% python3 -q
>>> import numpy as np
>>> import numpy.linalg as la
>>> np.set_printoptions(precision=2, suppress=True, linewidth=100)
>>> E = np.loadtxt("w.csv", delimiter=",")
>>> E
array([[ -3.78,  -6.86,  16.23,  -4.69,  16.02,   1.29,   8.68,   6.65,  -5.77,   1.41, -16.94],
       [ 11.49,   8.21,   3.15,   9.87,   2.2 ,  12.32,  15.16, -15.24,  -5.75,  -4.09,  -1.49],
       [ 18.73,  18.35,  -3.41,   6.75, -12.56,  -1.6 ,   4.51,  -8.42,   9.45,   5.95, -19.44],
       [  9.48,   8.57,   4.59,  10.6 ,   1.55,  11.61,  15.32, -14.04,  -5.36,  -3.47,  -2.54],
       [ -3.87,  -7.1 ,  17.69,  -3.29,  16.32,   3.75,   6.92,   6.85,  -7.9 ,  -1.32, -16.6 ],
       [ 19.04,  19.24,  -3.16,   6.57, -12.87,  -1.62,   5.15, -10.6 ,  11.55,   5.34, -21.75],
       [ -4.28,  -6.93,  17.38,  -3.25,  13.59,   0.49,   8.84,   6.89,  -6.02,  -0.2 , -18.05],
       [ -4.31,  -8.16,  16.77,  -4.32,  15.66,  -0.65,   8.04,   7.15,  -6.12,   0.25, -18.31],
       [ 16.14,  16.92,  -2.84,   6.67, -11.05,  -2.11,   1.94,  -9.13,   9.53,   4.31, -20.52],
       [ -4.3 ,  -6.43,  17.94,  -0.89,  16.18,   2.35,   8.77,   8.21,  -6.06,  -1.19, -17.07],
       [  8.27,   9.94,   4.08,  10.25,   2.2 ,  11.61,  13.6 , -15.36,  -6.8 ,  -3.33,  -2.12],
       [ 11.73,   7.4 ,   3.19,   9.51,   2.06,  11.73,  13.93, -15.19,  -3.29,  -3.48,  -0.71],
       [ 11.43,   8.88,   5.76,  11.93,   1.82,  11.57,  11.57, -14.06,  -5.06,  -4.72,  -1.89],
       [ 20.17,  21.3 ,  -3.66,   6.38, -12.71,  -1.94,   1.37,  -9.13,   8.91,   5.25, -22.26],
       [  8.97,   8.64,   3.82,   9.6 ,   3.08,  13.56,  12.76, -14.52,  -5.41,  -3.78,  -1.69],
       [ 17.83,  18.73,  -3.08,   6.41, -14.65,  -2.91,   0.26,  -9.78,   8.61,   4.73, -22.41],
       [ 10.76,   8.04,   3.74,  11.51,   3.87,  13.19,  12.33, -11.92,  -6.26,  -1.44,  -1.62],
       [ 17.44,  19.21,  -4.62,   5.49, -10.94,   0.46,   1.18,  -9.37,   8.9 ,   5.84, -22.77],
       [ 10.31,   7.61,   4.38,  10.75,   1.55,  12.51,  12.94, -14.46,  -5.74,  -3.48,  -3.29],
       [ 17.38,  19.56,  -3.32,   4.47, -12.89,  -2.74,   2.76,  -9.7 ,   9.76,   4.53, -23.14],
       [ -2.89,  -7.55,  16.97,  -2.92,  16.07,   3.65,   8.83,   4.89,  -6.53,   0.89, -18.01],
       [  9.64,   8.41,   2.88,  10.16,   1.37,  12.54,  12.94, -12.19,  -5.79,  -2.39,  -1.37],
       [ 16.35,  18.89,  -0.23,   6.56, -13.23,  -1.3 ,   3.56,  -9.78,   9.24,   5.06, -21.17],
       [ 10.63,   9.55,   5.77,   9.93,   1.66,  11.47,  13.7 , -14.38,  -6.28,  -4.03,  -1.68],
       [ -6.05,  -8.02,  18.63,  -2.42,  16.98,   1.76,   7.44,   9.23,  -7.43,   0.74, -16.34]])
>>> Xs = E - E.mean(axis=1)
Traceback (most recent call last):
  File "<python-input-5>", line 1, in <module>
    Xs = E - E.mean(axis=1)
         ~~^~~~~~~~~~~~~~~~
ValueError: operands could not be broadcast together with shapes (25,11) (25,) 
>>> Xs = E - E.mean(axis=0)
>>> U, s, Vt = la.svd(Xs, full_matrices=False)
>>> (np.sign(U[:, 0]) == np.sign(U[0, 0])).astype(int)
array([1, 0, 0, 0, 1, 0, 1, 1, 0, 1, 0, 0, 0, 0, 0, 0, 0, 0, 0, 0, 1, 0, 0, 0, 1])
>>> np.round(s ** 2 / (s ** 2).sum(), 2) + 0
array([0.68, 0.31, 0.  , 0.  , 0.  , 0.  , 0.  , 0.  , 0.  , 0.  , 0.  ])
>>> np.abs(Vt[-1])
array([0.01, 0.03, 0.02, 0.43, 0.47, 0.51, 0.04, 0.41, 0.15, 0.35, 0.1 ])
>>> np.round(Xs.mean(axis=0), 2) + 0
array([0., 0., 0., 0., 0., 0., 0., 0., 0., 0., 0.])
>>> data = np.array([[0.5, 2.5, 1.6, -1.2, -0.5, 0.5, -1.5],
...     [0.0, -0.3, -0.5, 0.0, -1.6, 0.3, 0.9],
...     [-1.2, 0.6, 1.0, -0.6, 0.3, 1.4, -1.1],
...     [0.2, 1.4, -0.9, 0.6, 1.8, -0.6, 0.5],
...     [1.6, 0.6, 0.2, 1.4, 2.1, 0.6, -0.7]])
>>> data[:, 5] *= 10
>>> data
array([[ 0.5,  2.5,  1.6, -1.2, -0.5,  5. , -1.5],
       [ 0. , -0.3, -0.5,  0. , -1.6,  3. ,  0.9],
       [-1.2,  0.6,  1. , -0.6,  0.3, 14. , -1.1],
       [ 0.2,  1.4, -0.9,  0.6,  1.8, -6. ,  0.5],
       [ 1.6,  0.6,  0.2,  1.4,  2.1,  6. , -0.7]])
>>> np.diff(data, axis=0)
array([[ -0.5,  -2.8,  -2.1,   1.2,  -1.1,  -2. ,   2.4],
       [ -1.2,   0.9,   1.5,  -0.6,   1.9,  11. ,  -2. ],
       [  1.4,   0.8,  -1.9,   1.2,   1.5, -20. ,   1.6],
       [  1.4,  -0.8,   1.1,   0.8,   0.3,  12. ,  -1.2]])
>>> data - data[0]
array([[  0. ,   0. ,   0. ,   0. ,   0. ,   0. ,   0. ],
       [ -0.5,  -2.8,  -2.1,   1.2,  -1.1,  -2. ,   2.4],
       [ -1.7,  -1.9,  -0.6,   0.6,   0.8,   9. ,   0.4],
       [ -0.3,  -1.1,  -2.5,   1.8,   2.3, -11. ,   2. ],
       [  1.1,  -1.9,  -1.4,   2.6,   2.6,   1. ,   0.8]])
>>> data.mean(axis=0)
array([ 0.22,  0.96,  0.28,  0.04,  0.42,  4.4 , -0.38])
>>> np.round(la.norm(data), 2)
np.float64(18.43)
>>> la.rank(data)
Traceback (most recent call last):
  File "<python-input-19>", line 1, in <module>
    la.rank(data)
    ^^^^^^^
AttributeError: module 'numpy.linalg' has no attribute 'rank'
>>> data.sum(axis=1)
array([ 6.4,  1.5, 13. , -2.4, 11.2])
>>> la.matrix_rank(data)
np.int64(5)
>>> t = np.radians(135)
>>> r_ = np.eye(7)
>>> r_[4, 4] = r_[2, 2] = np.cos(t)
>>> r_[4, 2], r_[2, 4] = -np.sin(t), np.sin(t)
>>> r_
array([[ 1.  ,  0.  ,  0.  ,  0.  ,  0.  ,  0.  ,  0.  ],
       [ 0.  ,  1.  ,  0.  ,  0.  ,  0.  ,  0.  ,  0.  ],
       [ 0.  ,  0.  , -0.71,  0.  ,  0.71,  0.  ,  0.  ],
       [ 0.  ,  0.  ,  0.  ,  1.  ,  0.  ,  0.  ,  0.  ],
       [ 0.  ,  0.  , -0.71,  0.  , -0.71,  0.  ,  0.  ],
       [ 0.  ,  0.  ,  0.  ,  0.  ,  0.  ,  1.  ,  0.  ],
       [ 0.  ,  0.  ,  0.  ,  0.  ,  0.  ,  0.  ,  1.  ]])
>>> A2 = data @ r_.T
>>> A2
array([[ 0.5 ,  2.5 , -1.48, -1.2 , -0.78,  5.  , -1.5 ],
       [ 0.  , -0.3 , -0.78,  0.  ,  1.48,  3.  ,  0.9 ],
       [-1.2 ,  0.6 , -0.49, -0.6 , -0.92, 14.  , -1.1 ],
       [ 0.2 ,  1.4 ,  1.91,  0.6 , -0.64, -6.  ,  0.5 ],
       [ 1.6 ,  0.6 ,  1.34,  1.4 , -1.63,  6.  , -0.7 ]])
>>> np.allclose(data @ data.T, A2 @ A2.T)
True
>>> la.svd(data, compute_uv=False), la.svd(A2, compute_uv=False)
(array([17.56,  4.  ,  3.21,  1.75,  1.42]), array([17.56,  4.  ,  3.21,  1.75,  1.42]))
>>> m1 = np.loadtxt("out13.csv", delimiter=",")
>>> m1.round(2) + 0
array([[  0.13, -22.9 , -13.32,  -5.9 ,  11.61, -26.77, -28.74, -15.29,  -9.45, -19.03],
       [  0.53, -19.11, -10.99,  -5.53,  10.2 , -22.51, -24.35, -12.83,  -7.59, -15.71],
       [  0.73, -16.91,  -9.64,  -5.29,   9.34, -20.02, -21.78, -11.41,  -6.53, -13.79],
       [  0.98, -13.57,  -7.62,  -4.89,   7.96, -16.23, -17.85,  -9.25,  -4.97, -10.92],
       [  1.12, -11.  ,  -6.07,  -4.52,   6.81, -13.27, -14.77,  -7.58,  -3.8 ,  -8.73],
       [  1.18,  -7.67,  -4.1 ,  -3.93,   5.16,  -9.39, -10.7 ,  -5.41,  -2.38,  -5.95],
       [  1.17,  -6.56,  -3.45,  -3.7 ,   4.55,  -8.07,  -9.3 ,  -4.69,  -1.94,  -5.04],
       [  1.04,  -4.41,  -2.23,  -3.13,   3.27,  -5.49,  -6.54,  -3.27,  -1.14,  -3.32],
       [  0.92,  -3.37,  -1.65,  -2.77,   2.57,  -4.22,  -5.15,  -2.58,  -0.8 ,  -2.51],
       [  0.87,  -3.07,  -1.49,  -2.66,   2.35,  -3.85,  -4.74,  -2.37,  -0.71,  -2.28],
       [  0.76,  -2.44,  -1.15,  -2.37,   1.88,  -3.07,  -3.86,  -1.95,  -0.53,  -1.81],
       [  0.6 ,  -1.79,  -0.82,  -2.01,   1.34,  -2.23,  -2.9 ,  -1.49,  -0.37,  -1.34],
       [  0.54,  -1.6 ,  -0.73,  -1.88,   1.18,  -1.99,  -2.62,  -1.35,  -0.33,  -1.2 ],
       [  0.23,  -0.76,  -0.34,  -1.12,   0.42,  -0.9 ,  -1.28,  -0.71,  -0.2 ,  -0.62],
       [  0.17,  -0.64,  -0.28,  -0.96,   0.31,  -0.74,  -1.06,  -0.61,  -0.18,  -0.54],
       [  0.1 ,  -0.45,  -0.21,  -0.71,   0.17,  -0.51,  -0.75,  -0.44,  -0.15,  -0.4 ],
       [  0.02,  -0.18,  -0.09,  -0.28,   0.03,  -0.19,  -0.29,  -0.18,  -0.08,  -0.17],
       [  0.01,  -0.15,  -0.07,  -0.24,   0.02,  -0.16,  -0.24,  -0.15,  -0.07,  -0.15],
       [  0.  ,   0.06,   0.03,   0.09,   0.  ,   0.06,   0.09,   0.06,   0.03,   0.06],
       [  0.18,   0.7 ,   0.4 ,   0.83,   0.23,   0.62,   0.9 ,   0.68,   0.48,   0.77],
       [  0.47,   1.33,   0.8 ,   1.32,   0.58,   1.13,   1.57,   1.24,   1.  ,   1.52],
       [  1.06,   2.45,   1.55,   1.91,   1.21,   2.04,   2.68,   2.19,   1.96,   2.85],
       [  1.21,   2.71,   1.73,   2.02,   1.36,   2.26,   2.93,   2.4 ,   2.18,   3.16],
       [  1.42,   3.1 ,   2.  ,   2.17,   1.57,   2.58,   3.3 ,   2.72,   2.52,   3.62],
       [  2.17,   4.47,   2.94,   2.61,   2.27,   3.71,   4.58,   3.81,   3.7 ,   5.22],
       [  2.22,   4.57,   3.01,   2.64,   2.32,   3.79,   4.67,   3.89,   3.78,   5.34],
       [  2.33,   4.76,   3.14,   2.69,   2.41,   3.96,   4.86,   4.04,   3.95,   5.57],
       [  3.48,   6.9 ,   4.62,   3.2 ,   3.41,   5.76,   6.83,   5.69,   5.76,   8.03],
       [  4.76,   9.31,   6.29,   3.65,   4.44,   7.83,   9.05,   7.51,   7.77,  10.79],
       [  5.85,  11.42,   7.76,   3.98,   5.28,   9.66,  10.98,   9.08,   9.52,  13.18],
       [  5.96,  11.63,   7.9 ,   4.01,   5.36,   9.84,  11.18,   9.24,   9.69,  13.42],
       [  6.34,  12.37,   8.42,   4.12,   5.65,  10.49,  11.86,   9.79,  10.3 ,  14.25],
       [  7.33,  14.31,   9.76,   4.37,   6.37,  12.19,  13.64,  11.22,  11.88,  16.43],
       [  8.25,  16.13,  11.02,   4.59,   7.02,  13.79,  15.32,  12.55,  13.36,  18.47],
       [  9.91,  19.45,  13.32,   4.94,   8.15,  16.73,  18.38,  14.97,  16.04,  22.16],
       [ 10.84,  21.32,  14.62,   5.13,   8.77,  18.4 ,  20.11,  16.33,  17.54,  24.25],
       [ 11.76,  23.19,  15.91,   5.3 ,   9.36,  20.07,  21.84,  17.68,  19.04,  26.32],
       [ 11.78,  23.24,  15.94,   5.3 ,   9.38,  20.11,  21.88,  17.71,  19.07,  26.36],
       [ 12.44,  24.6 ,  16.89,   5.42,   9.8 ,  21.33,  23.14,  18.69,  20.15,  27.87],
       [ 14.01,  27.85,  19.13,   5.69,  10.79,  24.25,  26.15,  21.03,  22.73,  31.45],
       [ 14.71,  29.3 ,  20.14,   5.8 ,  11.22,  25.56,  27.5 ,  22.07,  23.88,  33.04]])
>>> A2 = np.array([[8, 3, 3],
...     [2, 0, 1],
...     [3, 2, 5],
...     [0, 3, 5],
...     [0, 3, 4],
...     [4, 5, 7],
...     [5, 4, 0],
...     [9, 8, 3],
...     [0, 1, 2],
...     [3, 1, 9]])
>>> np.vstack([m1, A2.T]).shape
(44, 10)
>>> np.einsum("ij->j", m1)
array([149.6 , 158.58, 123.07,  29.87, 186.08,  96.55, 106.51, 133.03, 185.1 , 220.6 ])
>>> Xs = m1 - m1.mean(axis=0)
>>> U, s, Vt = la.svd(Xs, full_matrices=False)
>>> np.searchsorted(np.cumsum(s ** 2) / (s ** 2).sum(), 0.9) + 1
np.int64(1)
>>> (np.sign(U[:, 0]) == np.sign(U[0, 0])).astype(int)
array([1, 1, 1, 1, 1, 1, 1, 1, 1, 1, 1, 1, 1, 1, 1, 1, 1, 1, 1, 1, 1, 1, 1, 1, 0, 0, 0, 0, 0, 0, 0,
       0, 0, 0, 0, 0, 0, 0, 0, 0, 0])
>>> np.abs(U[:, 0]).argmax()
np.int64(0)
>>> s.round(2) + 0
array([189.74,  31.42,   7.45,   0.  ,   0.  ,   0.  ,   0.  ,   0.  ,   0.  ,   0.  ])
